% python3 -q
>>> import numpy as np
>>> np.set_printoptions(precision=3, suppress=True, linewidth=200, floatmode="fixed")
>>> mat = np.load("m.npy")
>>> mat
array([[0.111, 0.444, 0.222, 0.222],
       [0.333, 0.667, 0.000, 0.000],
       [0.167, 0.167, 0.417, 0.250],
       [0.278, 0.222, 0.278, 0.222]])
>>> ev, vecs = np.linalg.eig(mat)
>>> np.round(np.prod(ev), 3)
np.float64(-0.005)
>>> np.round(mat @ vecs[:, 0] - ev[0] * vecs[:, 0], 3) + 0
array([0.000, 0.000, 0.000, 0.000])
>>> Y = np.linalg.inv(mat)
>>> np.allclose(Y, mat.T)
False
>>> np.round(np.linalg.inv(Y), 3) + 0
array([[0.111, 0.444, 0.222, 0.222],
       [0.333, 0.667, 0.000, 0.000],
       [0.167, 0.167, 0.417, 0.250],
       [0.278, 0.222, 0.278, 0.222]])
>>> Y
array([[-3.000,  0.800, -1.600,  4.800],
       [ 1.500,  1.100,  0.800, -2.400],
       [-3.000,  2.000,  8.000, -6.000],
       [ 6.000, -4.600, -8.800,  8.400]])
>>> round(np.linalg.slogdet(mat)[0], 3)
np.float64(-1.0)
>>> round(np.linalg.eigvals(mat).sum().real, 3)
np.float64(1.417)
>>> np.round(np.linalg.det(mat.T), 3)
np.float64(-0.005)
>>> np.round(np.linalg.det(mat[::-1]), 3)
np.float64(-0.005)
>>> round(float(np.linalg.det(2 * mat)), 3), np.round(np.linalg.det(mat), 3)
(-0.082, np.float64(-0.005))
>>> np.linalg.eigvals(mat)
array([ 1.000, -0.170,  0.057,  0.529])
>>> data = np.load("arr.npy")
>>> data
array([[-1.000,  0.000],
       [ 0.000, -1.000]])
>>> x0 = np.array([2, -1])
>>> np.round(np.linalg.det(data), 3)
np.float64(1.0)
>>> [p for p in range(1, 25) if np.allclose(np.linalg.matrix_power(data, p), np.eye(2))]
[2, 4, 6, 8, 10, 12, 14, 16, 18, 20, 22, 24]
>>> round(float(np.linalg.norm(x0)), 3), np.round(np.linalg.norm(data @ x0), 3)
(2.236, np.float64(2.236))
>>> data.T @ (data @ x0)
array([ 2.000, -1.000])
>>> X = np.load("sample18.npy")
>>> X
array([[-0.874,  0.851, -0.345],
       [-0.960,  0.949, -0.478],
       [ 0.834, -0.808,  0.310],
       [ 0.970, -0.961,  0.508],
       [ 0.291, -0.273,  0.080],
       [ 0.782, -0.753,  0.273],
       [ 0.000,  0.000,  0.000],
       [ 0.635, -0.604,  0.197],
       [ 0.988, -0.983,  0.592],
       [-0.537,  0.508, -0.159],
       [ 0.947, -0.933,  0.446],
       [-0.537,  0.508, -0.159],
       [-0.978,  0.970, -0.537],
       [-0.905,  0.885, -0.380],
       [-0.834,  0.808, -0.310],
       [-0.422,  0.397, -0.119],
       [-0.929,  0.912, -0.414],
       [ 0.149, -0.139,  0.040],
       [-0.716,  0.686, -0.235],
       [ 0.905, -0.885,  0.380],
       [ 0.149, -0.139,  0.040],
       [ 0.635, -0.604,  0.197],
       [ 0.929, -0.912,  0.414],
       [ 0.984, -0.978,  0.565],
       [-0.993,  0.990, -0.641],
       [ 0.970, -0.961,  0.508],
       [ 0.291, -0.273,  0.080],
       [-0.874,  0.851, -0.345],
       [-0.929,  0.912, -0.414],
       [ 0.149, -0.139,  0.040],
       [ 0.716, -0.686,  0.235]])
>>> t3 = np.stack([X, 2 * X, X[::-1]])
>>> t3.shape
(3, 31, 3)
>>> np.linalg.norm(t3, axis=(1, 2))
array([ 6.281, 12.563,  6.281])
>>> np.einsum("bij,cij->bc", t3, t3)
array([[ 39.454,  78.908,   3.509],
       [ 78.908, 157.817,   7.018],
       [  3.509,   7.018,  39.454]])
>>> np.linalg.matrix_rank(t3)
array([3, 3, 3])
>>> rng = np.random.default_rng(2758)
>>> Y = X + rng.integers(-2, 3, (31, 2)) @ rng.integers(-2, 3, (2, 3))
>>> Y
array([[ 0.126, -0.149, -1.345],
       [ 1.040, -1.051, -1.478],
       [-0.166,  0.192,  3.310],
       [ 1.970, -1.961,  0.508],
       [-1.709,  1.727,  4.080],
       [ 2.782, -2.753, -0.727],
       [ 0.000,  0.000,  0.000],
       [-0.365,  0.396,  1.197],
       [ 2.988, -2.983, -1.408],
       [-1.537,  1.508,  1.841],
       [-0.053,  0.067,  3.446],
       [-2.537,  2.508,  1.841],
       [-1.978,  1.970, -0.537],
       [-1.905,  1.885, -1.380],
       [-0.834,  0.808, -0.310],
       [-2.422,  2.397,  3.881],
       [ 1.071, -1.088, -3.414],
       [ 2.149, -2.139, -0.960],
       [ 1.284, -1.314, -2.235],
       [-0.095,  0.115,  3.380],
       [ 2.149, -2.139, -3.960],
       [ 0.635, -0.604, -0.803],
       [ 1.929, -1.912, -2.586],
       [-1.016,  1.022,  4.565],
       [-0.993,  0.990, -1.641],
       [ 0.970, -0.961,  2.508],
       [ 2.291, -2.273, -1.920],
       [ 0.126, -0.149, -3.345],
       [ 1.071, -1.088, -0.414],
       [-0.851,  0.861, -0.960],
       [ 0.716, -0.686, -1.765]])
>>> np.linalg.matrix_rank(Y - X, tol=1e-8)
np.int64(2)
>>> np.round(np.linalg.svd(Y - X, compute_uv=False), 3) + 0
array([15.850,  5.637,  0.000])
>>> Xc = X - X.mean(axis=0)
>>> U, sigma, VT = np.linalg.svd(Xc, full_matrices=False)
>>> np.abs(VT[0]).argmax()
np.int64(0)
>>> VT[0] * np.sign(VT[0, np.abs(VT[0]).argmax()])
array([ 0.680, -0.665,  0.309])
>>> np.searchsorted(np.cumsum(sigma ** 2) / (sigma ** 2).sum(), 0.9) + 1
np.int64(1)
>>> x0 = np.array([-1, 1, -2])
>>> rhs = X @ x0
>>> np.linalg.solve(X.T @ X, X.T @ rhs)
array([-1.000,  1.000, -2.000])
>>> rhs = rhs + 0.05 * rng.normal(size=31)
>>> rhs
array([ 2.481,  2.856, -2.199, -2.972, -0.696, -2.171,  0.038, -1.654, -3.053,  1.297, -2.755,  1.303,  3.030,  2.502,  2.191,  1.077,  2.656, -0.452,  1.929, -2.470, -0.414, -1.604, -2.698, -3.113,
        3.345, -3.011, -0.754,  2.440,  2.657, -0.301, -1.793])
>>> coef, *_ = np.linalg.lstsq(X, rhs)
>>> round(float(np.linalg.norm(rhs - X @ coef)), 3)
0.296
>>> coef
array([-1.468,  0.425, -2.199])
>>> W0 = np.array([[4.0, 1.0], [1.0, 4.0]])
>>> # equal to its transpose
>>> def softmax(z):
...     e = np.exp(z - z.max(axis=-1, keepdims=True))
...     return e / e.sum(axis=-1, keepdims=True)
... 
>>> softmax(W0[0])
array([0.953, 0.047])
>>> np.round(softmax(10 * W0[0]), 3) + 0
array([1.000, 0.000])
>>> att = W0 @ W0.T / np.sqrt(2)
>>> softmax(att).round(6).argmax(axis=1)
array([0, 1])
>>> low = np.linalg.cholesky(W0)
>>> low @ low.T
array([[4.000, 1.000],
       [1.000, 4.000]])
>>> np.linalg.eigvalsh(W0).min() > 0
np.True_
>>> np.diag(low) ** 2
array([4.000, 3.750])
>>> ev, vecs = np.linalg.eigh(W0)
>>> np.unique(ev.round(6) + 0, return_counts=True)[1]
array([1, 1])
>>> np.round(vecs.T @ vecs, 3) + 0
array([[1.000, 0.000],
       [0.000, 1.000]])
>>> np.linalg.eigvalsh(W0 + 2 * np.eye(2))
array([5.000, 7.000])
>>> ev
array([3.000, 5.000])
>>> np.abs(vecs[:, -1]).round(6).argmax()
np.int64(0)
>>> np.abs(vecs[:, -1])
array([0.707, 0.707])
>>> U, sigma, VT = np.linalg.svd(W0, full_matrices=False)
>>> np.cumsum(sigma ** 2) / np.sum(sigma ** 2)
array([0.735, 1.000])
>>> np.allclose(U * sigma @ VT, W0)
True
>>> np.round(np.sqrt((sigma ** 2).sum()), 3), round(np.linalg.norm(W0), 3)
(np.float64(5.831), np.float64(5.831))
>>> sigma / sigma[0]
array([1.000, 0.600])
>>> np.round(VT @ VT.T, 3) + 0
array([[1.000, 0.000],
       [0.000, 1.000]])
>>> np.round(U.T @ U, 3) + 0
array([[1.000, 0.000],
       [0.000, 1.000]])
>>> np.abs(U[:, 0]).round(6).argmax()
np.int64(0)
>>> np.abs(VT[0])
array([0.707, 0.707])
>>> x0 = np.array([-1, 1])
>>> rhs = W0 @ x0
>>> rhs
array([-3.000,  3.000])
>>> np.linalg.solve(W0, rhs)
array([-1.000,  1.000])
>>> np.linalg.solve(W0, rhs + W0[:, 0])
array([0.000, 1.000])
>>> np.linalg.solve(W0, 5 * rhs)
array([-5.000,  5.000])
>>> J, _ = np.linalg.qr(np.array([[0.8, 1.7, -1.7, 0.1, -1.7],
...     [-0.9, 1.5, -0.9, -0.7, 0.7],
...     [1.0, -0.3, -1.5, -0.6, -0.9],
...     [-1.1, 1.5, 0.9, 0.5, 1.2],
...     [2.0, -0.2, -0.5, -0.1, -2.0]]))
>>> J
array([[-0.289, -0.745, -0.148, -0.547, -0.198],
       [ 0.325, -0.470, -0.422,  0.665, -0.230],
       [-0.361, -0.002, -0.560,  0.077,  0.742],
       [ 0.397, -0.446,  0.537,  0.037,  0.594],
       [-0.723, -0.158,  0.445,  0.500, -0.069]])
>>> # orthonormal columns
>>> r0, v = J[0], J[1]
>>> np.round(r0 @ r0, 3)
np.float64(1.0)
>>> round(float(r0 @ v), 3)
0.0
>>> p = (r0 @ v) / (r0 @ r0) * r0
>>> v - p
array([ 0.325, -0.470, -0.422,  0.665, -0.230])
>>> round((v - p) @ r0, 3)
np.float64(-0.0)
>>> np.round(J @ J.T, 3) + 0
array([[1.000, 0.000, 0.000, 0.000, 0.000],
       [0.000, 1.000, 0.000, 0.000, 0.000],
       [0.000, 0.000, 1.000, 0.000, 0.000],
       [0.000, 0.000, 0.000, 1.000, 0.000],
       [0.000, 0.000, 0.000, 0.000, 1.000]])
>>> np.round(J.T @ J, 3) + 0
array([[1.000, 0.000, 0.000, 0.000, 0.000],
       [0.000, 1.000, 0.000, 0.000, 0.000],
       [0.000, 0.000, 1.000, 0.000, 0.000],
       [0.000, 0.000, 0.000, 1.000, 0.000],
       [0.000, 0.000, 0.000, 0.000, 1.000]])
>>> m1 = np.loadtxt("run13.csv", delimiter=",")
>>> m1
array([[ 0.000,  1.000,  1.000,  1.000, -2.000],
       [ 0.000,  0.000,  1.000, -1.000,  2.000],
       [ 0.000,  0.000,  0.000,  1.000,  0.000],
       [ 0.000,  0.000,  0.000,  0.000,  2.000],
       [ 0.000,  0.000,  0.000,  0.000,  0.000]])
>>> np.allclose(m1[:-1].T @ np.linalg.lstsq(m1[:-1].T, m1[-1])[0], m1[-1])
True
>>> np.unique(m1.round(6), axis=0).shape
(5, 5)
>>> np.round(m1 @ np.linalg.pinv(m1) @ m1, 3) + 0
array([[ 0.000,  1.000,  1.000,  1.000, -2.000],
       [ 0.000,  0.000,  1.000, -1.000,  2.000],
       [ 0.000,  0.000,  0.000,  1.000,  0.000],
       [ 0.000,  0.000,  0.000,  0.000,  2.000],
       [ 0.000,  0.000,  0.000,  0.000,  0.000]])
>>> np.linalg.lstsq(m1[:-1].T, m1[-1])[2]
np.int32(4)
>>> np.round(np.linalg.norm(m1, 2) / np.linalg.norm(m1), 3)
np.float64(0.879)
>>> np.linalg.matrix_rank(m1, rtol=0.1)
np.int64(3)
>>> U, sigma, VT = np.linalg.svd(m1)
>>> sigma
array([3.729, 1.588, 1.223, 0.276, 0.000])
>>> Y = U[:, :4] @ np.diag(sigma[:4]) @ VT[:4]
>>> np.round(np.linalg.norm(m1 - Y) / np.linalg.norm(m1), 3)
np.float64(0.0)
>>> np.linalg.matrix_rank(m1, rtol=0.05)
np.int64(4)
>>> idx = rng.integers(0, 3, 5)
>>> E = np.array([[-1, -1, -3, -2, -2],
...     [0, -1, 2, -2, -3],
...     [2, -2, -1, 0, 1],
...     [-3, -2, -1, -2, 2],
...     [1, 3, 2, 3, -2]]) * (idx[:, None] == idx)
>>> E
array([[-1,  0,  0,  0,  0],
       [ 0, -1,  2,  0, -3],
       [ 0, -2, -1,  0,  1],
       [ 0,  0,  0, -2,  0],
       [ 0,  3,  2,  0, -2]])
>>> # 3 groups of indices that never mix
>>> Y = E / np.linalg.norm(E, axis=1, keepdims=True)
>>> G = Y @ Y.T
>>> G[0]
array([1.000, 0.000, 0.000, 0.000, 0.000])
>>> np.linalg.norm(Y, axis=1)
array([1.000, 1.000, 1.000, 1.000, 1.000])
>>> (np.abs(G) > 0.9).astype(int)
array([[1, 0, 0, 0, 0],
       [0, 1, 0, 0, 0],
       [0, 0, 1, 0, 1],
       [0, 0, 0, 1, 0],
       [0, 0, 1, 0, 1]])
>>> (G - 2 * np.eye(5)).round(6).argmax(axis=1)
array([1, 4, 0, 0, 1])
>>> round(np.linalg.det(E.T), 3)
np.float64(2.0)
>>> round(np.linalg.eigvals(E).sum().real, 3)
np.float64(-7.0)
>>> np.poly(E)
array([ 1.000,  7.000, 30.000, 55.000, 29.000, -2.000])
